% python3 -q
>>> import numpy as np
>>> import numpy.linalg as la
>>> np.set_printoptions(precision=2, suppress=True, linewidth=100)
>>> rng = np.random.default_rng(646557)
>>> data = np.eye(3, dtype=int)[rng.permutation(3)]
>>> data
array([[0, 1, 0],
       [0, 0, 1],
       [1, 0, 0]])
>>> # row-stochastic, so 1 is an eigenvalue
>>> np.fft.fft(data[0])
array([ 1. +0.j  , -0.5-0.87j, -0.5+0.87j])
>>> data @ np.ones(3)
array([1., 1., 1.])
>>> np.sort(np.abs(np.fft.fft(data[0]))), np.sort(la.svd(data, compute_uv=False))
(array([1., 1., 1.]), array([1., 1., 1.]))
>>> u = np.array([-1, -1, -2])
>>> M2 = data + np.outer(u, np.eye(3)[2])
>>> la.matrix_rank(M2 - data)
np.int64(1)
>>> O, r_ = la.qr(data)
>>> np.trace(O @ O.T)
np.float64(3.0)
>>> np.allclose(r_.T @ r_, data.T @ data)
True
>>> O.T @ O
array([[1., 0., 0.],
       [0., 1., 0.],
       [0., 0., 1.]])
>>> r_
array([[-1.,  0.,  0.],
       [ 0., -1.,  0.],
       [ 0.,  0.,  1.]])
>>> M2 = np.array([[4, -7], [0, 2], [8, 3]])
>>> np.einsum("ik,kj->ji", data, M2)
array([[ 0,  8,  4],
       [ 2,  3, -7]])
>>> la.matrix_rank(np.vstack([data, M2.T]))
np.int64(3)
>>> M2 @ data
Traceback (most recent call last):
  File "<python-input-21>", line 1, in <module>
    M2 @ data
    ~~~^~~~~~
ValueError: matmul: Input operand 1 has a mismatch in its core dimension 0, with gufunc signature (n?,k),(k,m?)->(n?,m?) (size 3 is different from 2)
>>> np.vstack([data, M2.T]).shape
(5, 3)
>>> theta = rng.uniform(0, 2 * np.pi, 26)
>>> O, _ = la.qr(np.array([[-0.6, 0.4], [0.3, -0.3], [-0.2, -1.5]]))
>>> feats = 20 * np.c_[np.cos(theta), np.sin(theta)] @ O.T
>>> feats
array([[ -8.43,   5.45,  17.3 ],
       [  2.41,  -0.04,  19.85],
       [-16.89,   8.38,  -6.67],
       [  3.22,  -2.87, -19.53],
       [-11.32,   6.81,  15.02],
       [ 17.75,  -9.18,   0.87],
       [  5.94,  -4.23, -18.62],
       [ 15.22,  -8.52,  -9.78],
       [ 12.92,  -5.86,  14.1 ],
       [ 13.37,  -6.13,  13.55],
       [ -3.53,   3.03,  19.45],
       [  4.17,  -0.98,  19.54],
       [-13.91,   6.45, -12.85],
       [-10.96,   4.72, -16.05],
       [ -6.62,   4.57,  18.31],
       [-17.69,   9.27,   1.06],
       [-11.2 ,   4.86, -15.84],
       [-15.58,   7.49, -10.06],
       [ 14.58,  -8.26, -10.92],
       [ -8.88,   3.55, -17.57],
       [  2.6 ,  -0.14,  19.83],
       [ 16.98,  -8.45,   6.35],
       [-17.65,   9.02,  -2.67],
       [-17.43,   8.8 ,  -4.34],
       [ 11.62,  -6.95, -14.72],
       [-15.1 ,   7.19, -10.96]])
>>> # rank 2
>>> np.allclose(feats[:-1].T @ la.lstsq(feats[:-1].T, feats[-1])[0], feats[-1])
True
>>> np.round(np.trace(la.pinv(feats) @ feats), 2)
np.float64(2.0)
>>> la.lstsq(feats[:-1].T, feats[-1])[2]
np.int32(2)
>>> np.abs(np.diag(la.qr(feats)[1])) > 1e-9
array([ True,  True, False])
>>> M2 = np.array([[-1, -3, -3, 5], [-4, -2, 4, -2], [0, -5, -1, -2], [1, 2, 0, 2]])
>>> arr = M2.T @ M2
>>> arr
array([[ 18,  13, -13,   5],
       [ 13,  42,   6,   3],
       [-13,   6,  26, -21],
       [  5,   3, -21,  37]])
>>> # equal to its transpose
>>> L = la.cholesky(arr)
>>> np.diag(L) ** 2
array([18.  , 32.61,  9.35,  4.32])
>>> arr / np.sqrt(np.outer(np.diag(arr), np.diag(arr)))
array([[ 1.  ,  0.47, -0.6 ,  0.19],
       [ 0.47,  1.  ,  0.18,  0.08],
       [-0.6 ,  0.18,  1.  , -0.68],
       [ 0.19,  0.08, -0.68,  1.  ]])
>>> L
array([[ 4.24,  0.  ,  0.  ,  0.  ],
       [ 3.06,  5.71,  0.  ,  0.  ],
       [-3.06,  2.69,  3.06,  0.  ],
       [ 1.18, -0.11, -5.59,  2.08]])
>>> vec = np.array([1, 2, 0, 2])
>>> np.sign((L @ vec).round(6))
array([1., 1., 1., 1.])
>>> la.norm(L @ vec) <= la.norm(L, 2) * la.norm(vec) + 1e-9
np.True_
>>> L @ (2 * vec)
array([ 8.49, 28.97,  4.65, 10.24])
>>> L @ np.ones(4)
array([ 4.24,  8.77,  2.69, -2.44])
>>> vec = np.array([3, 3, 4, 1])
>>> rhs = arr @ vec
>>> rhs
array([ 46, 192,  62, -23])
>>> la.solve(arr, rhs + arr[:, 0])
array([4., 3., 4., 1.])
>>> la.solve(arr, rhs)
array([3., 3., 4., 1.])
>>> np.round(la.solve(arr.T, arr[1]), 2) + 0
array([0., 1., 0., 0.])
>>> np.round(la.solve(arr, arr[:, 1]), 2) + 0
array([0., 1., 0., 0.])
>>> M2 = np.array([[-3, -3], [1, -3], [1, 2], [0, 1]])
>>> la.matrix_rank(arr @ M2)
np.int64(2)
>>> np.einsum("ij,ij->i", arr, arr)
array([ 687, 1978, 1322, 1844])
>>> M2.T @ arr.T
array([[ -54,    9,   71,  -33],
       [-114, -150,   52,  -29]])
>>> M2 @ arr
Traceback (most recent call last):
  File "<python-input-56>", line 1, in <module>
    M2 @ arr
    ~~~^~~~~
ValueError: matmul: Input operand 1 has a mismatch in its core dimension 0, with gufunc signature (n?,k),(k,m?)->(n?,m?) (size 4 is different from 2)
>>> la.matrix_rank(np.vstack([arr, M2.T]))
np.int64(4)
>>> np.einsum("ik,kj->ij", arr, M2)
array([[ -54, -114],
       [   9, -150],
       [  71,   52],
       [ -33,  -29]])
>>> np.vstack([arr, M2.T]).shape
(6, 4)
>>> np.einsum("ik,kj->ji", arr, M2)
array([[ -54,    9,   71,  -33],
       [-114, -150,   52,  -29]])
>>> round(np.log10(la.cond(arr)))
2
>>> round(float(la.norm(arr, 2) / la.norm(arr)), 2)
0.75
>>> la.cond(arr) > 100
np.True_
>>> la.matrix_rank(arr, rtol=0.1)
np.int64(3)
>>> W0 = np.load("case14.npy")
>>> W0
array([[ 5., -2.],
       [ 4., -1.]])
>>> hat = np.triu(np.array([[0, -2], [-1, -3]]), 1) + np.eye(2)
>>> M2 = hat @ W0 @ la.inv(hat)
>>> hat @ W0 - W0 @ hat
array([[-8., 12.],
       [ 0.,  8.]])
>>> M2
array([[-3., -6.],
       [ 4.,  7.]])
>>> la.matrix_rank(M2)
np.int64(2)
>>> blk = np.stack([W0, 3 * W0, W0[::-1]])
>>> la.matrix_rank(blk.reshape(3, -1))
np.int64(2)
>>> blk.shape
(3, 2, 2)
>>> la.matrix_rank(blk)
array([2, 2, 2])
>>> la.determinant(W0)
Traceback (most recent call last):
  File "<python-input-76>", line 1, in <module>
    la.determinant(W0)
    ^^^^^^^^^^^^^^
AttributeError: module 'numpy.linalg' has no attribute 'determinant'
>>> W0 @ W0
array([[17., -8.],
       [16., -7.]])
>>> np.sort(np.abs(la.eigvals(W0)))
array([1., 3.])
>>> np.allclose(W0 @ W0.T, W0.T @ W0)
False
>>> la.matrix_power(W0, 2)
array([[17., -8.],
       [16., -7.]])
>>> (W0 + W0.T) / 2
array([[ 5.,  1.],
       [ 1., -1.]])
>>> theta = np.radians(30)
>>> r_ = np.eye(2)
>>> r_[0, 0] = r_[1, 1] = np.cos(theta)
>>> r_[0, 1], r_[1, 0] = -np.sin(theta), np.sin(theta)
>>> r_
array([[ 0.87, -0.5 ],
       [ 0.5 ,  0.87]])
>>> M2 = W0 @ r_.T
>>> np.allclose(W0 @ W0.T, M2 @ M2.T)
True
>>> M2
array([[5.33, 0.77],
       [3.96, 1.13]])
